% python3 -q
>>> import numpy as np
>>> from numpy import linalg as LA
>>> np.set_printoptions(suppress=True, linewidth=140)
>>> K = np.loadtxt("test10.csv", delimiter=",")
>>> K.round(2)
array([[ 2.34, -0.46, -0.28,  1.64, -0.22, -2.94, -1.96,  0.59,  1.13, -1.08, -1.11],
       [ 1.21,  0.72, -0.9 ,  0.62,  0.22, -2.58, -2.84, -0.17,  1.76, -0.57, -1.9 ],
       [-0.5 , -1.26,  1.12, -0.02, -0.42,  2.11,  2.98,  0.54, -1.9 ,  0.25,  2.1 ],
       [ 0.31,  1.38, -1.16, -0.13,  0.47, -1.97, -2.99, -0.63,  1.91, -0.17, -2.13],
       [-0.46,  1.81, -1.28, -0.75,  0.64, -1.3 , -2.86, -0.97,  1.87,  0.18, -2.14],
       [ 2.78, -1.36,  0.3 ,  2.15, -0.54, -2.61, -0.79,  1.1 ,  0.35, -1.27, -0.21],
       [ 1.37, -2.15,  1.3 ,  1.42, -0.77,  0.34,  2.4 ,  1.27, -1.63, -0.6 ,  1.93],
       [-2.15,  2.23, -1.15, -1.96,  0.82,  0.74, -1.61, -1.44,  1.16,  0.96, -1.45],
       [-1.52,  2.18, -1.29, -1.53,  0.79, -0.15, -2.29, -1.31,  1.56,  0.67, -1.86],
       [-2.61,  2.06, -0.89, -2.21,  0.77,  1.6 , -0.73, -1.42,  0.62,  1.18, -0.87],
       [ 1.55,  0.42, -0.75,  0.91,  0.11, -2.75, -2.68,  0.03,  1.64, -0.73, -1.74],
       [ 2.56, -0.81, -0.07,  1.87, -0.34, -2.88, -1.57,  0.8 ,  0.87, -1.17, -0.8 ],
       [ 0.07, -1.61,  1.23,  0.44, -0.56,  1.65,  2.95,  0.81, -1.91, -0.01,  2.16],
       [ 1.75, -2.22,  1.25,  1.69, -0.81, -0.15,  2.08,  1.37, -1.44, -0.77,  1.74],
       [-0.77,  1.95, -1.31, -0.98,  0.69, -0.99, -2.74, -1.08,  1.81,  0.32, -2.1 ],
       [-2.8 ,  1.51, -0.41, -2.2 ,  0.59,  2.48,  0.54, -1.18, -0.19,  1.27,  0.02],
       [-2.71,  1.13, -0.14, -2.05,  0.45,  2.76,  1.15, -0.98, -0.59,  1.24,  0.48],
       [-2.73,  1.91, -0.74, -2.26,  0.73,  1.94, -0.31, -1.37,  0.35,  1.23, -0.58],
       [-0.36,  1.76, -1.27, -0.66,  0.62, -1.4 , -2.89, -0.92,  1.88,  0.13, -2.15],
       [ 1.41,  0.55, -0.82,  0.79,  0.16, -2.68, -2.76, -0.06,  1.7 , -0.66, -1.82],
       [ 2.79, -1.76,  0.61,  2.26, -0.67, -2.19, -0.06,  1.3 , -0.12, -1.26,  0.32],
       [ 1.61, -2.2 ,  1.27,  1.59, -0.8 ,  0.03,  2.21,  1.34, -1.51, -0.71,  1.82],
       [-2.74,  1.9 , -0.73, -2.26,  0.72,  1.97, -0.26, -1.36,  0.32,  1.24, -0.55],
       [ 0.3 , -1.73,  1.27,  0.62, -0.6 ,  1.45,  2.91,  0.9 , -1.89, -0.11,  2.15],
       [ 0.51,  1.25, -1.11,  0.03,  0.42, -2.12, -2.98, -0.54,  1.9 , -0.26, -2.1 ],
       [-2.73,  1.19, -0.18, -2.08,  0.48,  2.72,  1.05, -1.01, -0.53,  1.25,  0.41],
       [ 2.71, -1.95,  0.78,  2.25, -0.74, -1.87,  0.4 ,  1.38, -0.41, -1.22,  0.65],
       [ 2.52, -0.74, -0.11,  1.83, -0.32, -2.9 , -1.65,  0.76,  0.92, -1.16, -0.87],
       [-1.44,  2.17, -1.29, -1.47,  0.78, -0.24, -2.35, -1.29,  1.6 ,  0.63, -1.9 ],
       [ 2.21, -2.22,  1.13,  1.99, -0.82, -0.83,  1.52,  1.44, -1.11, -0.99,  1.4 ],
       [-2.75,  1.87, -0.7 , -2.26,  0.71,  2.02, -0.19, -1.35,  0.28,  1.25, -0.5 ],
       [-1.74,  2.22, -1.26, -1.68,  0.81,  0.14, -2.09, -1.37,  1.45,  0.77, -1.75],
       [-1.66, -0.31,  0.7 , -1.01, -0.07,  2.8 ,  2.61, -0.1 , -1.59,  0.78,  1.68]])
>>> dist = LA.norm(K[:, None] - K[None], axis=-1)
>>> LA.matrix_rank(dist ** 2)
np.int64(3)
>>> np.flatnonzero(dist[3] < dist.mean() / 2)
array([ 1,  3,  4, 10, 14, 18, 19, 24])
>>> other = K / LA.norm(K, axis=1, keepdims=True)
>>> cov = other @ other.T
>>> cov[5].round(2)
array([ 0.9 ,  0.55, -0.31,  0.25, -0.03,  1.  ,  0.36, -0.67, -0.42, -0.87,  0.66,  0.96, -0.11,  0.51, -0.14, -1.  , -0.99, -0.93,  0.01,
        0.62,  0.97,  0.46, -0.94, -0.03,  0.32, -1.  ,  0.92,  0.95, -0.39,  0.69, -0.95, -0.5 , -0.7 ])
>>> np.round(LA.norm(other, axis=1), 2)
array([1., 1., 1., 1., 1., 1., 1., 1., 1., 1., 1., 1., 1., 1., 1., 1., 1., 1., 1., 1., 1., 1., 1., 1., 1., 1., 1., 1., 1., 1., 1., 1., 1.])
